$ ipython --no-banner

In [1]: import numpy as np

In [2]: np.set_printoptions(precision=1, suppress=True, linewidth=100, floatmode="fixed")

In [3]: A = np.array([[0, 2, 5, 1, 6, 4],
   ...:     [2, 2, 1, 1, 1, 2],
   ...:     [5, 1, 6, 0, 6, 5],
   ...:     [1, 1, 0, 0, 6, 3],
   ...:     [6, 1, 6, 6, 2, 3],
   ...:     [4, 2, 5, 3, 3, 2]])

In [4]: x = np.array([1, 0, 1, 1, 0, 2])

In [5]: h1 = np.maximum(A @ x, 0)

In [6]: h1
Out[6]: array([14,  8, 21,  7, 24, 16])

In [7]: np.maximum(A @ (3 * x), 0)
Out[7]: array([42, 24, 63, 21, 72, 48])

In [8]: A.T @ h1
Out[8]: array([336, 128, 428, 214, 356, 302])

In [9]: A * (h1 > 1e-9)[:, None]
Out[9]: 
array([[0, 2, 5, 1, 6, 4],
       [2, 2, 1, 1, 1, 2],
       [5, 1, 6, 0, 6, 5],
       [1, 1, 0, 0, 6, 3],
       [6, 1, 6, 6, 2, 3],
       [4, 2, 5, 3, 3, 2]])

In [10]: X = np.loadtxt("test10.csv", delimiter=",")

In [11]: X
Out[11]: 
array([[100.4,  80.5,  18.4,  20.0],
       [ 99.5,  81.0,  19.5,  19.7],
       [ 99.8,  80.1,  18.2,  21.3],
       [101.1,  79.9,  20.3,  19.0],
       [ 99.4,  81.6,  20.4,  20.1],
       [100.3,  80.4,  19.9,  19.0],
       [101.0,  80.0,  20.6,  20.3],
       [100.7,  79.1,  20.5,  20.8],
       [100.6,  80.3,  20.5,  22.3],
       [ 99.0,  82.0,  19.3,  20.5],
       [100.7,  79.4,  20.7,  18.4],
       [100.8,  79.0,  20.7,  19.5],
       [100.6,  78.9,  19.1,  20.9],
       [100.1,  80.8,  18.4,  19.3],
       [100.0,  80.8,  20.1,  21.0],
       [ 98.7,  79.6,  18.6,  20.4],
       [100.7,  81.7,  19.9,  20.2],
       [ 98.8,  79.2,  20.3,  21.2]])

In [12]: Xs = (X - X.mean(axis=0)) / X.std(axis=0)

In [13]: np.argwhere(np.abs(Xs) > 2)
Out[13]: array([[8, 3]])

In [14]: Xs.std(axis=0)
Out[14]: array([1.0, 1.0, 1.0, 1.0])

In [15]: b = np.linalg.lstsq(np.delete(Xs, 1, axis=1), Xs[:, 1])[0]

In [16]: b
Out[16]: array([-0.3, -0.1, -0.1])

In [17]: np.round(1 - np.var(Xs[:, 1] - np.delete(Xs, 1, axis=1) @ b), 1)
Out[17]: np.float64(0.1)

In [18]: np.abs(b).argmax()
Out[18]: np.int64(0)
